$ python -q
>>> import numpy as np
>>> import numpy.linalg as la
>>> np.set_printoptions(suppress=True, linewidth=120)
>>> W0 = np.array([[0.02, 1.0], [0.0, 1.02]])
>>> def softmax(z):
...     e = np.exp(z - z.max(axis=-1, keepdims=True))
...     return e / e.sum(axis=-1, keepdims=True)
... 
>>> print(softmax(W0).sum(axis=1))
[1. 1.]
>>> print(np.round(softmax(W0[0]), 2))
[0.27 0.73]
>>> S = W0 @ W0.T / np.sqrt(2)
>>> print(softmax(S).round(6).argmax(axis=1))
[1 1]
>>> print(np.round(softmax(S + np.triu(np.full(S.shape, -np.inf), 1)), 2))
[[1.  0. ]
 [0.5 0.5]]
>>> print(np.round(softmax(S)[0] @ W0, 2))
[0.01 1.01]
>>> print(np.einsum("ii->", W0))
1.04
>>> print(round(float(la.det(W0.T)), 2))
0.02
>>> print(round(float(la.det(2 * W0)), 2), round(la.det(W0), 2))
0.08 0.02
>>> print(round(float(np.abs(la.eigvals(W0)).max()), 2))
1.02
>>> print((W0 + W0.T) / 2)
[[0.02 0.5 ]
 [0.5  1.02]]
>>> print(round(la.det(W0), 2))
0.02
>>> print((W0 - W0.T) / 2)
[[ 0.   0.5]
 [-0.5  0. ]]
>>> print(round(la.norm(W0), 2))
1.43
>>> print(np.round(np.diff(W0, axis=0), 2))
[[-0.02  0.02]]
>>> la.rank(W0)
Traceback (most recent call last):
  File "<python-input-20>", line 1, in <module>
    la.rank(W0)
    ^^^^^^^
AttributeError: module 'numpy.linalg' has no attribute 'rank'
>>> feats = np.load("case13.npy")
>>> print(feats)
[[1 1 1 1 1 1]
 [6 4 6 4 6 4]
 [8 3 8 3 8 3]
 [1 1 1 1 1 1]
 [6 4 6 4 6 4]
 [8 3 8 3 8 3]]
>>> print((feats - feats.T) / 2)
[[ 0.  -2.5 -3.5  0.  -2.5 -3.5]
 [ 2.5  0.   1.5  1.5  1.   0.5]
 [ 3.5 -1.5  0.   1.   1.  -2.5]
 [ 0.  -1.5 -1.   0.  -1.5 -1. ]
 [ 2.5 -1.  -1.   1.5  0.  -2. ]
 [ 3.5 -0.5  2.5  1.   2.   0. ]]
>>> print((feats + feats.T) / 2)
[[1.  3.5 4.5 1.  3.5 4.5]
 [3.5 4.  4.5 2.5 5.  3.5]
 [4.5 4.5 8.  2.  7.  5.5]
 [1.  2.5 2.  1.  2.5 2. ]
 [3.5 5.  7.  2.5 6.  6. ]
 [4.5 3.5 5.5 2.  6.  3. ]]
>>> print(round(float(np.abs(la.eigvals(feats)).max()), 2))
23.0
>>> print(np.round(np.sort(np.abs(la.eigvals(feats))), 2) + 0)
[ 0.  0.  0.  0.  0. 23.]
>>> print(np.allclose(feats, feats.T))
False
>>> print(np.trace(feats))
23
>>> w1 = np.array([[1, 1], [4, 1], [2, -1], [5, -1], [5, 2], [2, 1]])
>>> coef = np.array([1, 1])
>>> H = np.maximum(feats @ w1 + coef, 0)
>>> print(la.matrix_rank(H))
2
>>> print(H)
[[20  4]
 [93 17]
 [98 20]
 [20  4]
 [93 17]
 [98 20]]
>>> print((H > 0).mean(axis=0))
[1. 1.]
>>> print((H > 0).astype(int))
[[1 1]
 [1 1]
 [1 1]
 [1 1]
 [1 1]
 [1 1]]
>>> C = np.array([[-5, -1], [-2, 2]])
>>> print((H @ C).round(6).argmax(axis=1))
[1 1 1 1 1 1]
>>> print(H @ C)
[[-108  -12]
 [-499  -59]
 [-530  -58]
 [-108  -12]
 [-499  -59]
 [-530  -58]]
